$ ipython --no-banner

In [1]: import numpy as np

In [2]: from numpy import linalg as LA

In [3]: np.set_printoptions(precision=3, suppress=True, linewidth=120)

In [4]: def tidy(a):
   ...:     return np.round(a, 3) + 0
   ...: 

In [5]: arr = np.array([[-2, -2, -2], [-2, -4, -4], [-2, -4, -6]])

In [6]: # symmetric, so the eigenvalues are real

In [7]: tidy(LA.eigvalsh(arr).min())
Out[7]: np.float64(-10.098)

In [8]: [round(float(LA.det(arr[:i, :i])), 2) + 0 for i in range(1, 4)]
Out[8]: [-2.0, 4.0, -8.0]

In [9]: ev, evecs = LA.eigh(arr)

In [10]: (ev > 1e-8).sum(), (ev < -1e-8).sum()
Out[10]: (np.int64(0), np.int64(3))

In [11]: tidy(evecs.T @ arr @ evecs)
Out[11]: 
array([[-10.098,   0.   ,   0.   ],
       [  0.   ,  -1.286,   0.   ],
       [  0.   ,   0.   ,  -0.616]])

In [12]: tidy(LA.eigvalsh(arr + -2 * np.eye(3)))
Out[12]: array([-12.098,  -3.286,  -2.616])

In [13]: np.unique(ev.round(6) + 0, return_counts=True)[1]
Out[13]: array([1, 1, 1])

In [14]: np.einsum("ii->", arr)
Out[14]: np.int64(-12)

In [15]: tidy(LA.eigvals(arr).sum().real)
Out[15]: np.float64(-12.0)

In [16]: tidy(LA.det(arr.T))
Out[16]: np.float64(-8.0)

In [17]: vec = np.array([-2, -2, 1])

In [18]: (arr @ vec).argmax()
Out[18]: np.int64(1)

In [19]: LA.norm(arr @ vec) <= LA.norm(arr, 2) * LA.norm(vec) + 1e-9
Out[19]: np.True_

In [20]: np.einsum("ij,j->i", arr, vec)
Out[20]: array([6, 8, 6])

In [21]: (arr * vec).sum(axis=1)
Out[21]: array([6, 8, 6])

In [22]: arr @ (2 * vec)
Out[22]: array([12, 16, 12])

In [23]: mat = np.loadtxt("m.csv", delimiter=",")

In [24]: mat
Out[24]: 
array([[0.5  , 0.5  , 0.   , 0.   ],
       [0.   , 1.   , 0.   , 0.   ],
       [0.   , 0.333, 0.667, 0.   ],
       [0.   , 0.   , 0.5  , 0.5  ]])

In [25]: Y = mat / LA.norm(mat, axis=1, keepdims=True)

In [26]: gram = Y @ Y.T

In [27]: tidy(LA.norm(Y, axis=1))
Out[27]: array([1., 1., 1., 1.])

In [28]: tidy(gram[2])
Out[28]: array([0.316, 0.447, 1.   , 0.633])

In [29]: (gram - 2 * np.eye(4)).round(6).argmax(axis=1)
Out[29]: array([1, 0, 3, 2])

In [30]: np.argwhere(np.triu(np.abs(gram) > 0.95, 1))
Out[30]: array([], shape=(0, 2), dtype=int64)

In [31]: (np.abs(gram) > 0.9).astype(int)
Out[31]: 
array([[1, 0, 0, 0],
       [0, 1, 0, 0],
       [0, 0, 1, 0],
       [0, 0, 0, 1]])

In [32]: m1 = np.load("w.npy")

In [33]: m1
Out[33]: 
array([[9, 0, 0],
       [7, 0, 0],
       [0, 0, 0],
       [7, 0, 0]])

In [34]: U, sv, Vt = LA.svd(m1)

In [35]: evecs = Vt[:(sv > 1e-8).sum()]

In [36]: rng = np.random.default_rng(299414)

In [37]: vec = m1[0] + -1 * m1[3] + rng.integers(2) * np.eye(3)[0]

In [38]: vec
Out[38]: array([3., 0., 0.])

In [39]: evecs.T @ evecs
Out[39]: 
array([[1., 0., 0.],
       [0., 0., 0.],
       [0., 0., 0.]])

In [40]: vec = np.array([5, 0, 1])

In [41]: h1 = np.maximum(m1 @ vec, 0)

In [42]: np.flatnonzero(h1 > 1e-9)
Out[42]: array([0, 1, 3])

In [43]: m1 * (h1 > 1e-9)[:, None]
Out[43]: 
array([[9, 0, 0],
       [7, 0, 0],
       [0, 0, 0],
       [7, 0, 0]])

In [44]: np.maximum(m1 @ (3 * vec), 0)
Out[44]: array([135, 105,   0, 105])

In [45]: tidy(LA.norm(mat))
Out[45]: np.float64(1.599)

In [46]: np.unravel_index(np.abs(mat).argmax(), mat.shape)
Out[46]: (np.int64(1), np.int64(1))

In [47]: tidy(LA.svd(mat, compute_uv=False))
Out[47]: array([1.216, 0.867, 0.446, 0.354])

In [48]: tidy(mat.mean(axis=0))
Out[48]: array([0.125, 0.458, 0.292, 0.125])

In [49]: mat.sum(axis=1)
Out[49]: array([1., 1., 1., 1.])

In [50]: rank = LA.matrix_rank(m1)

In [51]: rank
Out[51]: np.int64(1)

In [52]: null = LA.svd(m1)[2][rank:].T

In [53]: [int(LA.matrix_rank(m1[:, :j + 1])) for j in range(3)]
Out[53]: [1, 1, 1]

In [54]: np.allclose(m1 @ null, 0)
Out[54]: True

In [55]: null @ null.T
Out[55]: 
array([[0., 0., 0.],
       [0., 1., 0.],
       [0., 0., 1.]])

In [56]: LA.matrix_rank(m1.T @ m1), LA.matrix_rank(m1 @ m1.T)
Out[56]: (np.int64(1), np.int64(1))

In [57]: null.shape
Out[57]: (3, 2)
